$ python3 -q
>>> import numpy as np
>>> np.set_printoptions(suppress=True, linewidth=160)
>>> J = np.load("mat.npy")
>>> print(J)
[[0 1 0 0]
 [0 0 1 0]
 [0 0 0 1]
 [1 0 0 0]]
>>> # row-stochastic, so 1 is an eigenvalue
>>> vec = np.array([-2, 1, -3, 1])
>>> print(round(float(np.linalg.norm(vec)), 2), np.round(np.linalg.norm(J @ vec), 2))
3.87 3.87
>>> print(np.round(np.linalg.det(J), 2))
-1.0
>>> print(J.T @ (J @ vec))
[-2  1 -3  1]
>>> print(np.round(np.linalg.inv(J), 2))
[[0. 0. 0. 1.]
 [1. 0. 0. 0.]
 [0. 1. 0. 0.]
 [0. 0. 1. 0.]]
>>> print([p for p in range(1, 25) if np.allclose(np.linalg.matrix_power(J, p), np.eye(4))])
[4, 8, 12, 16, 20, 24]
>>> print(J @ np.ones(4))
[1. 1. 1. 1.]
>>> O, V = np.linalg.qr(J[:, :1])[0], np.linalg.qr(J[:, 1:])[0]
>>> sig = np.linalg.svd(O.T @ V, compute_uv=False)
>>> print(np.degrees(np.arccos(sig.clip(0, 1))))
[90.]
>>> print((sig > 0.9).sum())
0
>>> print(round(np.linalg.norm(O @ O.T - V @ V.T, 2), 2))
1.0
>>> other = J / np.linalg.norm(J, axis=1, keepdims=True)
>>> G = other @ other.T
>>> print(G)
[[1. 0. 0. 0.]
 [0. 1. 0. 0.]
 [0. 0. 1. 0.]
 [0. 0. 0. 1.]]
>>> print((np.abs(G) > 0.9).astype(int))
[[1 0 0 0]
 [0 1 0 0]
 [0 0 1 0]
 [0 0 0 1]]
>>> M = np.load("block15.npy")
>>> print(M)
[[  5   1   8   8  -4  -3]
 [ -5   1  -1  -6   9  -8]
 [  6   2  -3  -9   9   7]
 [-20   6   3 -22  41 -43]]
>>> # row 3 is much longer than the rest
>>> Uu, sig, vt = np.linalg.svd(M)
>>> V = vt[:(sig > 1e-8).sum()]
>>> rng = np.random.default_rng(4842)
>>> vec = M[3] + 2 * M[2] + rng.integers(2) * np.eye(6)[5]
>>> print(vec)
[ -8.  10.  -3. -40.  59. -29.]
>>> print(np.round(np.linalg.norm(vec - V.T @ V @ vec), 2))
0.0
>>> print(np.round(np.diag(V.T @ V), 2))
[0.66 0.06 0.45 0.46 0.64 0.73]
>>> print(np.allclose(V.T @ V @ vec, vec))
True
>>> def softmax(z):
...     e = np.exp(z - z.max(axis=-1, keepdims=True))
...     return e / e.sum(axis=-1, keepdims=True)
... 
>>> print(np.round(softmax(M).sum(axis=1), 2))
[1. 1. 1. 1.]
>>> print(np.round(softmax(10 * M[0]), 2) + 0)
[0.  0.  0.5 0.5 0.  0. ]
>>> att = M @ M.T / np.sqrt(6)
>>> print(np.round(softmax(att + np.triu(np.full(att.shape, -np.inf), 1)), 2) + 0)
[[1. 0. 0. 0.]
 [0. 1. 0. 0.]
 [0. 0. 1. 0.]
 [0. 0. 0. 1.]]
>>> print(softmax(att).round(6).argmax(axis=1))
[0 3 2 3]
>>> print(np.linalg.cond(M) > 100)
True
>>> print(round(float(np.linalg.norm(M, 2) / np.linalg.norm(M)), 2))
0.96
>>> r0, v = M[1], M[3]
>>> print(r0 @ v)
948
>>> print(r0 @ r0)
208
>>> p = (r0 @ v) / (r0 @ r0) * r0
>>> print(np.round(v - p, 2))
[ 2.79  1.44  7.56  5.35 -0.02 -6.54]
>>> print(np.outer(r0, v))
[[ 100  -30  -15  110 -205  215]
 [ -20    6    3  -22   41  -43]
 [  20   -6   -3   22  -41   43]
 [ 120  -36  -18  132 -246  258]
 [-180   54   27 -198  369 -387]
 [ 160  -48  -24  176 -328  344]]
>>> Uu, sig, vt = np.linalg.svd(M)
>>> print(np.argmax(sig[:-1] / (sig[1:] + 1e-6)) + 1)
3
>>> other = Uu[:, :3] @ np.diag(sig[:3]) @ vt[:3]
>>> print(round(np.linalg.norm(M - other, 2), 2), round(float(sig[3]), 2))
0.0 0.0
>>> print(round(float(np.linalg.norm(M - other) / np.linalg.norm(M)), 2))
0.0
>>> print(np.linalg.matrix_rank(M, rtol=0.05))
3
>>> E = np.loadtxt("m.csv", delimiter=",")
>>> print(E)
[[-0.24 -1.79 -0.41 -0.03  0.62 -2.84 -0.41 -0.02]
 [ 0.71 13.91  0.07 -0.04  1.86  0.24 -0.06  0.06]
 [ 0.48  5.56  0.03 -0.18 -6.89 -0.92  0.19  0.05]
 [ 0.03 -7.3   0.31  0.16 -1.35 -2.97  0.34  0.01]
 [-0.17 -9.   -0.05  0.15  3.19  0.78 -0.56  0.06]
 [-1.59  1.65 -0.02  0.19 -1.09  0.41  0.41 -0.1 ]
 [ 0.22 17.07 -0.47  0.02  3.39 -1.36  0.45  0.08]
 [-0.09 -6.53 -0.25 -0.09 -1.14  0.23  0.27 -0.02]
 [-0.11 14.07  0.19  0.22  3.15 -3.41  0.24  0.11]
 [ 1.28 -0.93 -0.09  0.16 -4.61  0.12 -0.37  0.02]
 [ 0.4  10.14  0.26  0.14 -3.96  1.23 -1.61 -0.02]
 [ 1.53 -9.85  0.18  0.19 -1.56 -2.43 -0.6   0.04]
 [ 0.27 -0.3   0.04  0.03  4.66 -1.07  0.25 -0.04]
 [ 1.67 -7.85 -0.36  0.06  2.09 -3.94 -1.24  0.11]
 [-0.43 13.31  0.04 -0.15  0.16 -3.66  1.37  0.06]
 [ 3.48  2.59 -0.31 -0.15 -2.96  1.11 -0.68  0.05]
 [-1.7  -3.41 -0.38  0.09  5.37 -3.85  0.11 -0.06]
 [-0.74 15.81 -0.09  0.05  3.28 -1.12  0.81 -0.07]]
>>> z = rng.permutation(8)
>>> other = E[:, z] * rng.choice([-1, 1], 8)
>>> print(other)
[[-0.62  0.03 -1.79  0.41  0.41  2.84 -0.24  0.02]
 [-1.86  0.04 13.91 -0.07  0.06 -0.24  0.71 -0.06]
 [ 6.89  0.18  5.56 -0.03 -0.19  0.92  0.48 -0.05]
 [ 1.35 -0.16 -7.3  -0.31 -0.34  2.97  0.03 -0.01]
 [-3.19 -0.15 -9.    0.05  0.56 -0.78 -0.17 -0.06]
 [ 1.09 -0.19  1.65  0.02 -0.41 -0.41 -1.59  0.1 ]
 [-3.39 -0.02 17.07  0.47 -0.45  1.36  0.22 -0.08]
 [ 1.14  0.09 -6.53  0.25 -0.27 -0.23 -0.09  0.02]
 [-3.15 -0.22 14.07 -0.19 -0.24  3.41 -0.11 -0.11]
 [ 4.61 -0.16 -0.93  0.09  0.37 -0.12  1.28 -0.02]
 [ 3.96 -0.14 10.14 -0.26  1.61 -1.23  0.4   0.02]
 [ 1.56 -0.19 -9.85 -0.18  0.6   2.43  1.53 -0.04]
 [-4.66 -0.03 -0.3  -0.04 -0.25  1.07  0.27  0.04]
 [-2.09 -0.06 -7.85  0.36  1.24  3.94  1.67 -0.11]
 [-0.16  0.15 13.31 -0.04 -1.37  3.66 -0.43 -0.06]
 [ 2.96  0.15  2.59  0.31  0.68 -1.11  3.48 -0.05]
 [-5.37 -0.09 -3.41  0.38 -0.11  3.85 -1.7   0.06]
 [-3.28 -0.05 15.81  0.09 -0.81  1.12 -0.74  0.07]]
>>> Uu, _, vt = np.linalg.svd(E.T @ other)
>>> print(z)
[4 3 1 2 6 5 0 7]
>>> print(np.round(np.linalg.lstsq(E, other)[0], 2) + 0)
[[ 0.  0.  0.  0.  0.  0.  1.  0.]
 [ 0.  0.  1.  0.  0.  0.  0.  0.]
 [ 0.  0.  0. -1.  0.  0.  0.  0.]
 [ 0. -1.  0.  0.  0.  0.  0.  0.]
 [-1.  0.  0.  0.  0.  0.  0.  0.]
 [ 0.  0.  0.  0.  0. -1.  0.  0.]
 [ 0.  0.  0.  0. -1.  0.  0.  0.]
 [ 0.  0.  0.  0.  0.  0.  0. -1.]]
>>> other = np.c_[E[:, :7] @ np.array([[-3, 0, 0, -4, -2, 0, 5],
...     [-4, -3, -1, -3, -4, -2, -3],
...     [3, 2, -3, 5, 2, -1, 2],
...     [2, 2, 2, 0, -3, 4, 0],
...     [-2, 1, 5, 1, 0, -4, 0],
...     [3, 4, 1, -1, 4, 4, 0],
...     [-4, -2, 5, 1, 0, -2, 5]]), np.array([2, 1, 3, 1, 3, 2, 1, 0, 2, 0, 2, 0, 0, 0, 2, 3, 3, 1])]
>>> print(other.round(2))
[[ -1.53  -5.43   1.17   7.33  -4.45  -9.15   1.3    2.  ]
 [-60.4  -38.73  -4.96 -42.66 -55.84 -34.41 -38.34   1.  ]
 [-13.69 -27.93 -40.43 -24.23 -26.28  11.63 -13.27   3.  ]
 [ 22.79   8.93  -1.33  25.29  17.4    7.77  24.37   1.  ]
 [ 34.86  34.63  23.38  29.28  38.91  10.13  23.25   3.  ]
 [  0.26  -4.88  -4.2    0.22  -2.39   2.66 -10.89   2.  ]
 [-82.97 -55.06   2.22 -49.24 -75.16 -53.49 -48.8    1.  ]
 [ 27.35  18.15   2.98  17.6   26.99  17.89  19.99   0.  ]
 [-72.43 -52.36  -0.66 -34.02 -69.98 -54.17 -41.18   2.  ]
 [ 10.99  -0.46 -23.26  -7.88   0.98  22.25   7.16   0.  ]
 [-22.65 -25.44 -37.26 -37.52 -36.34   4.   -35.95   2.  ]
 [ 33.96  20.21  -3.54  24.6   26.41  18.    34.56   0.  ]
 [-12.96   0.92  23.72   6.    -3.63 -22.74   3.58   0.  ]
 [ 14.39  11.76   9.36  19.86  11.4   -5.34  24.98   0.  ]
 [-68.91 -57.37  -9.74 -32.82 -66.49 -45.28 -35.15   2.  ]
 [-10.06  -5.85 -19.05 -27.99 -13.05  12.17   5.61   3.  ]
 [ -4.95  -0.6   28.28  24.46   0.61 -29.54   1.52   3.  ]
 [-74.35 -50.33   3.89 -39.71 -66.57 -50.55 -47.26   1.  ]]
>>> print(np.round(np.linalg.lstsq(E, other[:, 0])[0], 2) + 0)
[-3. -4.  3.  2. -2.  3. -4.  0.]
>>> print(np.round(np.linalg.norm(np.linalg.qr(E)[0].T @ other, axis=0) ** 2 / ((other ** 2).sum(axis=0) + 1e-12), 2))
[1.  1.  1.  1.  1.  1.  1.  0.4]
